$ python3 -q
>>> import numpy as np
>>> import numpy.linalg as la
>>> np.set_printoptions(suppress=True, linewidth=120)
>>> X = np.load("a.npy")
>>> X
array([[ 5, -3],
       [-3,  5]])
>>> # symmetric
>>> X.ravel(order="F")
array([ 5, -3, -3,  5])
>>> X.reshape(-1, 2)
array([[ 5, -3],
       [-3,  5]])
>>> T = X.reshape(2, 2, -1)
>>> T[:, 0]
array([[ 5],
       [-3]])
>>> np.einsum("ihd,ihd->ih", T, T)
array([[25,  9],
       [ 9, 25]])
>>> np.swapaxes(T, 1, 2)[0]
array([[ 5, -3]])
>>> vec = np.ones(2)
>>> for _ in range(7):
...     vec = X @ vec
...     vec /= la.norm(vec)
...     print(round(vec @ X @ vec, 2))
... 
2.0
2.0
2.0
2.0
2.0
2.0
2.0
>>> round(float(la.eigvalsh(X)[-1]), 2)
8.0
>>> P = np.triu(np.array([[0, 2], [4, 4]]), 1) + np.eye(2)
>>> other = P @ X @ la.inv(P)
>>> round(float(la.det(other)), 2)
16.0
>>> other
array([[-1.,  9.],
       [-3., 11.]])
>>> E = np.array([[0, 3, 3, 2, 1],
...     [2, 2, 2, 1, 0],
...     [2, 0, 3, 2, 0],
...     [0, 2, 2, 1, 3],
...     [0, 2, 2, 1, 3]])
>>> E
array([[0, 3, 3, 2, 1],
       [2, 2, 2, 1, 0],
       [2, 0, 3, 2, 0],
       [0, 2, 2, 1, 3],
       [0, 2, 2, 1, 3]])
>>> left, sigma, VT = la.svd(E)
>>> sigma.round(2) + 0
array([8.33, 3.79, 1.88, 1.32, 0.  ])
>>> np.argmax(sigma[:-1] / (sigma[1:] + 1e-6)) + 1
np.int64(4)
>>> other = left[:, :4] @ np.diag(sigma[:4]) @ VT[:4]
>>> np.round(la.norm(E - other, 2), 2), round(sigma[4], 2)
(np.float64(0.0), np.float64(0.0))
>>> la.matrix_rank(other)
np.int64(4)
>>> left, sigma, VT = la.svd(E)
>>> vecs = VT[:(sigma > 1e-8).sum()]
>>> rng = np.random.default_rng(56)
>>> vec = E[0] + -2 * E[4] + rng.integers(2) * np.eye(5)[4]
>>> vec
array([ 0., -1., -1.,  0., -5.])
>>> np.round(np.diag(vecs.T @ vecs), 2)
array([0.97, 0.99, 0.62, 0.42, 0.99])
>>> round(la.norm(vec - vecs.T @ vecs @ vec), 2)
np.float64(0.0)
>>> W1 = np.array([[2, 2, 1], [0, 0, 2], [2, 1, 2], [2, 2, 2], [2, 1, 1]])
>>> coef = np.array([3, -2, -3])
>>> H = np.maximum(E @ W1 + coef, 0)
>>> H
array([[15,  6, 14],
       [13,  6,  9],
       [17,  9,  9],
       [15,  5, 10],
       [15,  5, 10]])
>>> (H > 0).astype(int)
array([[1, 1, 1],
       [1, 1, 1],
       [1, 1, 1],
       [1, 1, 1],
       [1, 1, 1]])
>>> cent = np.array([[-1, 0], [-3, -3], [2, -3]])
>>> (H @ cent).round(6).argmax(axis=1)
array([0, 0, 0, 0, 0])
>>> H @ cent
array([[ -5, -60],
       [-13, -45],
       [-26, -54],
       [-10, -45],
       [-10, -45]])
>>> other = np.array([[1, 1], [1, -1]])
>>> A = np.kron(other, np.kron(other, other))[rng.permutation(8)][:2]
>>> A
array([[ 1,  1,  1,  1,  1,  1,  1,  1],
       [ 1,  1, -1, -1, -1, -1,  1,  1]])
>>> # columns 0 and 1 are equal
>>> u, r1 = A[0], A[1]
>>> u @ r1
np.int64(0)
>>> u @ u
np.int64(8)
>>> p = (u @ r1) / (u @ u) * u
>>> (r1 - p) @ u
np.float64(0.0)
>>> p
array([0., 0., 0., 0., 0., 0., 0., 0.])
>>> la.matrix_rank(np.outer(u, r1))
np.int64(1)
>>> th = np.radians(15)
>>> R = np.eye(8)
>>> R[6, 6] = R[0, 0] = np.cos(th)
>>> R[6, 0], R[0, 6] = -np.sin(th), np.sin(th)
>>> R.round(2)
array([[ 0.97,  0.  ,  0.  ,  0.  ,  0.  ,  0.  ,  0.26,  0.  ],
       [ 0.  ,  1.  ,  0.  ,  0.  ,  0.  ,  0.  ,  0.  ,  0.  ],
       [ 0.  ,  0.  ,  1.  ,  0.  ,  0.  ,  0.  ,  0.  ,  0.  ],
       [ 0.  ,  0.  ,  0.  ,  1.  ,  0.  ,  0.  ,  0.  ,  0.  ],
       [ 0.  ,  0.  ,  0.  ,  0.  ,  1.  ,  0.  ,  0.  ,  0.  ],
       [ 0.  ,  0.  ,  0.  ,  0.  ,  0.  ,  1.  ,  0.  ,  0.  ],
       [-0.26,  0.  ,  0.  ,  0.  ,  0.  ,  0.  ,  0.97,  0.  ],
       [ 0.  ,  0.  ,  0.  ,  0.  ,  0.  ,  0.  ,  0.  ,  1.  ]])
>>> other = A @ R.T
>>> np.allclose(la.norm(A, axis=1), la.norm(other, axis=1))
True
>>> np.allclose(A @ A.T, other @ other.T)
True
>>> W0 = np.array([[0.3, 0.93, 0.0],
...     [0.7, 2.09, -1.5],
...     [-0.7, -2.09, 1.5],
...     [-0.5, -1.48, 1.5],
...     [-2.4, -7.21, 0.8],
...     [-0.5, -1.51, 0.3],
...     [1.9, 5.74, -0.6],
...     [0.3, 0.95, 1.1],
...     [0.2, 0.61, 2.6],
...     [-0.1, -0.31, -2.0],
...     [-0.6, -1.77, 0.7],
...     [0.5, 1.47, 0.7],
...     [-0.1, -0.28, 0.6],
...     [1.2, 3.59, 2.6],
...     [1.3, 3.9, -0.9],
...     [0.4, 1.16, -1.5],
...     [0.5, 1.47, 2.2],
...     [0.2, 0.61, 1.2],
...     [-0.8, -2.39, 0.8]])
>>> Xc = W0 - W0.mean(axis=0)
>>> vecs = la.svd(Xc)[2][:2]
>>> other = Xc - Xc @ vecs.T @ vecs
>>> np.round(np.cov(Xc @ vecs.T, rowvar=False), 2) + 0
array([[8.83, 0.  ],
       [0.  , 1.74]])
>>> np.round(other.std(axis=0), 2) + 0
array([0.01, 0.  , 0.  ])
>>> la.norm(other, axis=1).round(6).argmax()
np.int64(7)
>>> np.round((Xc @ vecs.T).std(axis=0), 2)
array([2.89, 1.28])
>>> np.round(np.diag(vecs.T @ vecs), 2)
array([0.1, 0.9, 1. ])
>>> arr = np.load("m.npy")
>>> arr
array([[0, 0, 0],
       [0, 0, 3],
       [0, 0, 0]])
>>> # rows and columns are dependent
>>> round(la.det(arr.T), 2)
np.float64(0.0)
>>> np.einsum("ij,ji->", arr, arr)
np.int64(0)
>>> data = np.load("w.npy")
>>> data
array([[5., 1., 0.],
       [0., 5., 1.],
       [0., 0., 5.]])
>>> # triangular: eigenvalues sit on the diagonal
>>> other = data + rng.integers(-2, 3, (3, 2)) @ rng.integers(-2, 3, (2, 3))
>>> other
array([[ 4.,  3.,  1.],
       [-1.,  3., -1.],
       [-3.,  2.,  5.]])
>>> la.matrix_rank(other - data, tol=1e-8)
np.int64(2)
>>> np.round(la.svd(other - data, compute_uv=False), 2) + 0
array([4.32, 3.05, 0.  ])
>>> np.abs(other - data).sum(axis=1)
array([4., 5., 5.])
>>> np.round(la.eigvals(other), 2)
array([3.55+2.76j, 3.55-2.76j, 4.9 +0.j  ])
>>> round(la.det(other.T), 2)
np.float64(99.0)
>>> np.einsum("ij,ji->", other, other)
np.float64(34.0)
>>> np.einsum("ii->", other)
np.float64(12.0)
>>> round(float(la.det(2 * other)), 2), round(float(la.det(other)), 2)
(792.0, 99.0)
>>> round(la.det(other[::-1]), 2)
np.float64(-99.0)
>>> np.round(np.poly(other), 2)
array([  1., -12.,  55., -99.])
>>> np.round(np.sort(la.eigvals(data)), 2)
array([5., 5., 5.])
>>> np.round(la.matrix_power(data - np.diag(np.diag(data)), 3), 2)
array([[0., 0., 0.],
       [0., 0., 0.],
       [0., 0., 0.]])
>>> data @ data
array([[25., 10.,  1.],
       [ 0., 25., 10.],
       [ 0.,  0., 25.]])
>>> z = W0[:, 2] > np.median(W0[:, 2])
>>> u = W0[z].mean(axis=0) - W0[~z].mean(axis=0)
>>> ((W0 - W0.mean(axis=0)) @ u > 0).astype(int)
array([0, 0, 1, 1, 1, 1, 0, 0, 1, 0, 1, 0, 1, 0, 0, 0, 1, 1, 1])
>>> cov = data.T @ data
>>> np.round(la.eigvalsh(cov)[::-1], 2)
array([32.84, 25.5 , 18.66])
>>> la.matrix_rank(cov)
np.int64(3)
>>> np.allclose(cov, cov.T)
True
>>> np.round(la.svd(data, compute_uv=False) ** 2, 2)
array([32.84, 25.5 , 18.66])
>>> np.diag(cov)
array([25., 26., 26.])
>>> u = np.array([3, 1, 2, -1])
>>> M = 4 * np.eye(4) + np.outer(u, u)
>>> M
array([[13.,  3.,  6., -3.],
       [ 3.,  5.,  2., -1.],
       [ 6.,  2.,  8., -2.],
       [-3., -1., -2.,  5.]])
>>> P = np.triu(np.array([[-3, -2, 5, -5], [-5, 5, -3, 4], [-1, 4, 5, -3], [-1, 0, 1, 2]]), 1) + np.eye(4)
>>> other = P @ M @ la.inv(P)
>>> other
array([[ 52., 112., 128., 160.],
       [-27., -59., -72., -90.],
       [ 15.,  35.,  44.,  50.],
       [ -3.,  -7.,  -8.,  -6.]])
>>> np.round(la.det(other), 2)
np.float64(1216.0)
>>> np.trace(other), np.trace(M)
(np.float64(31.0), np.float64(31.0))
>>> P @ M - M @ P
array([[ 39.,  31., -10.,  38.],
       [-30.,  -4., -32.,  27.],
       [  9.,  15., -18.,  31.],
       [  0.,  -6.,  12., -17.]])
>>> la.matrix_rank(other)
np.int64(4)
>>> feats = np.array([[1.0, 0.2, 0.04], [0.2, 1.0, 0.2], [0.04, 0.2, 1.0]])
>>> np.round(np.sort(np.abs(la.eigvals(feats))), 2)
array([0.74, 0.96, 1.3 ])
>>> round(la.det(feats), 2)
np.float64(0.92)
>>> np.round(feats @ feats, 2)
array([[1.04, 0.41, 0.12],
       [0.41, 1.08, 0.41],
       [0.12, 0.41, 1.04]])
>>> vec = np.array([0, 6, 3, 5, 7, 4, 7, 9])
>>> a = np.maximum(A @ vec, 0)
>>> np.maximum(A @ vec, 0) - np.maximum(-A @ vec, 0)
array([41,  3])
>>> np.flatnonzero(a > 1e-9)
array([0, 1])
>>> a
array([41,  3])
>>> np.round(np.tanh(A @ vec), 2)
array([1., 1.])
>>> np.maximum(A @ (3 * vec), 0)
array([123,   9])
>>> A.T @ a
array([44, 44, 38, 38, 38, 38, 44, 44])
